In [1]: import numpy as np

In [2]: np.set_printoptions(suppress=True, linewidth=140)

In [3]: def rd(a):
   ...:     return np.round(a, 2) + 0
   ...: 

In [4]: E = np.load("data.npy")

In [5]: print(E)
[[ 1 -1  1]
 [ 1  0  0]
 [ 1  1  1]]

In [6]: t = np.radians(60)

In [7]: R = np.eye(3)

In [8]: R[1, 1] = R[2, 2] = np.cos(t)

In [9]: R[1, 2], R[2, 1] = -np.sin(t), np.sin(t)

In [10]: print(rd(R))
[[ 1.    0.    0.  ]
 [ 0.    0.5  -0.87]
 [ 0.    0.87  0.5 ]]

In [11]: other = E @ R.T

In [12]: print(rd(np.linalg.det(R)), np.trace(R))
1.0 2.0

In [13]: print(rd(np.linalg.svd(E, compute_uv=False)), rd(np.linalg.svd(other, compute_uv=False)))
[2.14 1.41 0.66] [2.14 1.41 0.66]

In [14]: print(np.allclose(E @ E.T, other @ other.T))
True

In [15]: print(rd(other))
[[ 1.   -1.37 -0.37]
 [ 1.    0.    0.  ]
 [ 1.   -0.37  1.37]]

In [16]: print(rd(np.abs(other - E).max(axis=0)))
[0.   1.37 1.37]

In [17]: print(np.kron(np.eye(2, dtype=int), E))
[[ 1 -1  1  0  0  0]
 [ 1  0  0  0  0  0]
 [ 1  1  1  0  0  0]
 [ 0  0  0  1 -1  1]
 [ 0  0  0  1  0  0]
 [ 0  0  0  1  1  1]]

In [18]: print(np.einsum("ij,ji->", E, E))
2

In [19]: print(rd(np.linalg.eigvals(E).sum().real))
2.0

In [20]: print(rd(np.linalg.det(2 * E)), rd(np.linalg.det(E)))
16.0 2.0

In [21]: rng = np.random.default_rng(35)

In [22]: lab = rng.permutation(3)

In [23]: other = E[:, lab] * rng.choice([-1, 1], 3)

In [24]: print(other)
[[ 1  1  1]
 [ 0  0  1]
 [ 1 -1  1]]

In [25]: U, _, VT = np.linalg.svd(E.T @ other)

In [26]: print(lab)
[2 1 0]

In [27]: print(other @ other)
[[ 2  0  3]
 [ 1 -1  1]
 [ 2  0  1]]

In [28]: print(rd(np.linalg.det(other)))
2.0

In [29]: u = np.array([2, -1, -4])

In [30]: print(np.correlate(E[1], E[0], "full"))
[ 1 -1  1  0  0]

In [31]: print(np.convolve(E[1], u))
[ 2 -1 -4  0  0]

In [32]: print(np.cross(E[1, :3], E[0, :3]))
[ 0 -1 -1]

In [33]: print(np.polyval(u, E[1]))
[-3 -4 -4]

In [34]: M = np.load("m.npy")

In [35]: print(M)
[[3. 0.]
 [0. 3.]]

In [36]: # equal to its transpose

In [37]: u = np.array([3, 1, 0])

In [38]: print(np.convolve(M[1], u))
[0. 9. 3. 0.]

In [39]: print(np.array([np.convolve(row, u, "same") for row in M]))
[[9. 3. 0.]
 [0. 9. 3.]]

In [40]: vals, vecs = np.linalg.eig(M)

In [41]: print(np.prod(vals))
9.0

In [42]: print(M @ vecs[:, 0] - vals[0] * vecs[:, 0])
[0. 0.]

In [43]: vals, vecs = np.linalg.eigh(M)

In [44]: x = np.array([0, -2])

In [45]: print(x @ M @ x / (x @ x), vals[0], vals[-1])
3.0 3.0 3.0

In [46]: vals, vecs = np.linalg.eigh(M)

In [47]: print(vecs.T @ M @ vecs)
[[3. 0.]
 [0. 3.]]

In [48]: print(rd(np.linalg.eigvalsh(M @ M)))
[9. 9.]

In [49]: print(vals.sum(), np.trace(M))
6.0 6.0

In [50]: x = np.ones(2)

In [51]: for _ in range(4):
    ...:     x = M @ x
    ...:     x /= np.linalg.norm(x)
    ...:     print(round(x @ M @ x, 2))
    ...: 
3.0
3.0
3.0
3.0

In [52]: print(rd(np.linalg.eigvalsh(M)[-1]))
3.0

In [53]: other = np.array([[7, 9], [0, 6], [1, 8]])

In [54]: feats = np.kron(np.eye(3, dtype=int), other)

In [55]: print(feats)
[[7 9 0 0 0 0]
 [0 6 0 0 0 0]
 [1 8 0 0 0 0]
 [0 0 7 9 0 0]
 [0 0 0 6 0 0]
 [0 0 1 8 0 0]
 [0 0 0 0 7 9]
 [0 0 0 0 0 6]
 [0 0 0 0 1 8]]

In [56]: other = np.c_[feats[:, :1] @ np.array([[2]]), np.array([-2, 1, 2, 0, -1, -2, 0, 2, -1])]

In [57]: print(other)
[[14 -2]
 [ 0  1]
 [ 2  2]
 [ 0  0]
 [ 0 -1]
 [ 0 -2]
 [ 0  0]
 [ 0  2]
 [ 0 -1]]

In [58]: print(np.linalg.matrix_rank(other))
2

In [59]: print(rd(np.linalg.norm(other - feats @ np.linalg.lstsq(feats, other)[0], axis=0)))
[0.   2.36]

In [60]: print(np.linalg.matrix_rank(np.c_[feats, other]))
7

In [61]: cov = feats.T @ feats

In [62]: print(np.trace(cov), (feats ** 2).sum())
693 693

In [63]: print(np.linalg.matrix_rank(cov))
6

In [64]: print(rd(np.linalg.eigvalsh(cov)[::-1]))
[212.1 212.1 212.1  18.9  18.9  18.9]

In [65]: print((feats @ feats.T).shape)
(9, 9)

In [66]: print(cov)
[[ 50  71   0   0   0   0]
 [ 71 181   0   0   0   0]
 [  0   0  50  71   0   0]
 [  0   0  71 181   0   0]
 [  0   0   0   0  50  71]
 [  0   0   0   0  71 181]]

In [67]: print(np.diag(cov))
[ 50 181  50 181  50 181]

In [68]: other = cov[0, 0] * cov[1:] - np.outer(cov[1:, 0], cov[0])

In [69]: print(other)
[[   0 4009    0    0    0    0]
 [   0    0 2500 3550    0    0]
 [   0    0 3550 9050    0    0]
 [   0    0    0    0 2500 3550]
 [   0    0    0    0 3550 9050]]

In [70]: print(np.linalg.matrix_rank(other), np.linalg.matrix_rank(cov))
5 6

In [71]: print(cov[:, 0] / cov[0, 0])
[1.   1.42 0.   0.   0.   0.  ]

In [72]: print(rd(np.linalg.norm(feats, 2)))
14.56

In [73]: print(rd(np.linalg.norm(feats) ** 2 / np.linalg.norm(feats, 2) ** 2))
3.27

In [74]: print(rd(np.linalg.norm(feats[4] - feats[1])))
8.49

In [75]: print(rd(np.linalg.norm(feats, axis=1)))
[11.4   6.    8.06 11.4   6.    8.06 11.4   6.    8.06]

In [76]: print(rd(np.linalg.norm(feats, axis=0)))
[ 7.07 13.45  7.07 13.45  7.07 13.45]

In [77]: u, r1 = feats[4], feats[7]

In [78]: print(u @ r1)
0

In [79]: pr = (u @ r1) / (u @ u) * u

In [80]: print((r1 - pr) @ u)
0.0

In [81]: print(r1 - pr)
[0. 0. 0. 0. 0. 6.]

In [82]: print(np.outer(u, r1))
[[ 0  0  0  0  0  0]
 [ 0  0  0  0  0  0]
 [ 0  0  0  0  0  0]
 [ 0  0  0  0  0 36]
 [ 0  0  0  0  0  0]
 [ 0  0  0  0  0  0]]

In [83]: W0 = np.array([[4.0, -3.0, 0.0], [-3.0, -2.0, -3.0], [0.0, -3.0, 4.0]])

In [84]: lab = rng.permutation(3)

In [85]: print(lab)
[2 0 1]

In [86]: other = W0[lab][:, lab]

In [87]: print(other)
[[ 4.  0. -3.]
 [ 0.  4. -3.]
 [-3. -3. -2.]]

In [88]: print(rd(np.sort(np.abs(np.linalg.eigvals(other)))))
[4.  4.2 6.2]

In [89]: print(np.trace(other))
6.0

In [90]: print(np.diag(other))
[ 4.  4. -2.]

In [91]: print(rd(np.linalg.det(other)), rd(np.linalg.det(W0[lab])))
-104.0 -104.0

In [92]: x = np.array([2, 0, -3])

In [93]: print(np.linalg.norm(other @ x) <= np.linalg.norm(other, 2) * np.linalg.norm(x) + 1e-9)
True

In [94]: print((other @ x).argmax())
0

In [95]: print(other @ np.ones(3))
[ 1.  1. -8.]

In [96]: print(other @ (2 * x))
[34. 18.  0.]

In [97]: print(other @ np.eye(3)[2])
[-3. -3. -2.]

In [98]: print((other * x).sum(axis=1))
[17.  9.  0.]

In [99]: arr = np.load("layer0.npy")

In [100]: print(arr)
[[-12   2   8]
 [  2 -18  -6]
 [  8  -6  -6]]

In [101]: U, s, VT = np.linalg.svd(arr)

In [102]: print(np.argmax(s[:-1] / (s[1:] + 1e-6)) + 1)
2

In [103]: other = U[:, :2] @ np.diag(s[:2]) @ VT[:2]

In [104]: print(rd(np.linalg.norm(arr - other) / np.linalg.norm(arr)))
0.01

In [105]: O = arr.astype(float).copy()

In [106]: for j in range(3):
     ...:     O[:, j] -= O[:, :j] @ (O[:, :j].T @ O[:, j])
     ...:     O[:, j] /= np.linalg.norm(O[:, j])
     ...: 

In [107]: print(rd(O.T @ O))
[[1. 0. 0.]
 [0. 1. 0.]
 [0. 0. 1.]]

In [108]: print(rd(O.T @ arr))
[[ 14.56  -7.42 -10.71]
 [  0.    17.58   4.58]
 [  0.     0.     0.47]]

In [109]: vals, vecs = np.linalg.eigh(arr)

In [110]: x = np.array([-3, 0, 1])

In [111]: print(x @ arr @ x / (x @ x), rd(vals[0]), rd(vals[-1]))
-16.2 -23.18 0.39

In [112]: print(rd(np.linalg.eigvalsh(arr[1:, 1:])))
[-20.49  -3.51]

In [113]: print(rd(vecs * np.maximum(vals, 0) @ vecs.T))
[[ 0.1  -0.04  0.17]
 [-0.04  0.02 -0.07]
 [ 0.17 -0.07  0.27]]

In [114]: print(rd(vecs * np.abs(vals) @ vecs.T))
[[12.2  -2.09 -7.67]
 [-2.09 18.04  5.86]
 [-7.67  5.86  6.55]]

In [115]: print(np.einsum("ij,ji->", arr, arr))
712

In [116]: print(rd(np.linalg.det(arr.T)))
120.0

In [117]: print(rd(np.linalg.eigvals(arr)))
[  0.39 -13.21 -23.18]

In [118]: print(np.kron(np.eye(2, dtype=int), arr))
[[-12   2   8   0   0   0]
 [  2 -18  -6   0   0   0]
 [  8  -6  -6   0   0   0]
 [  0   0   0 -12   2   8]
 [  0   0   0   2 -18  -6]
 [  0   0   0   8  -6  -6]]

In [119]: print(rd(np.poly(arr)))
[   1.   36.  292. -120.]

In [120]: print(np.einsum("ii->", arr))
-36

In [121]: print(rd(np.linalg.det(2 * arr)), rd(np.linalg.det(arr)))
960.0 120.0

In [122]: m1 = np.loadtxt("arr.csv", delimiter=",")

In [123]: print(m1)
[[ 0.21  0.53  0.26]
 [ 0.55 -0.69 -0.89]
 [ 0.21  0.88  0.63]
 [ 0.14  0.66  0.87]
 [-0.13 -2.79 -2.73]
 [-0.7   0.79 -0.15]
 [ 0.35  0.78  0.14]
 [ 0.06  0.36 -0.08]
 [-0.2   1.03  1.01]
 [ 0.02 -0.06  0.18]
 [ 0.   -2.33 -2.52]
 [ 0.33 -1.53 -1.83]
 [ 0.01 -1.92 -1.71]
 [-0.11  0.48  0.02]]

In [124]: O, R = np.linalg.qr(m1)

In [125]: print(rd(np.abs(np.diag(R))))
[1.1  4.85 1.43]

In [126]: print(rd(abs(R[0, 0])), rd(np.linalg.norm(m1[:, 0])))
1.1 1.1

In [127]: print(np.allclose(R.T @ R, m1.T @ m1))
True

In [128]: x = np.array([-9, 3, 1])

In [129]: target = m1 @ x

In [130]: coef, lr = np.zeros(3), 1 / np.linalg.norm(m1, 2) ** 2

In [131]: for i in range(10):
     ...:     coef -= lr * m1.T @ (m1 @ coef - target)
     ...:     if i % 2 == 0: print(i, round(np.linalg.norm(m1 @ coef - target), 2))
     ...: 
0 9.74
2 9.23
4 8.74
6 8.28
8 7.85

In [132]: print(rd(coef))
[-2.14  2.44  1.74]

In [133]: print(rd(np.linalg.cond(m1)))
6.78
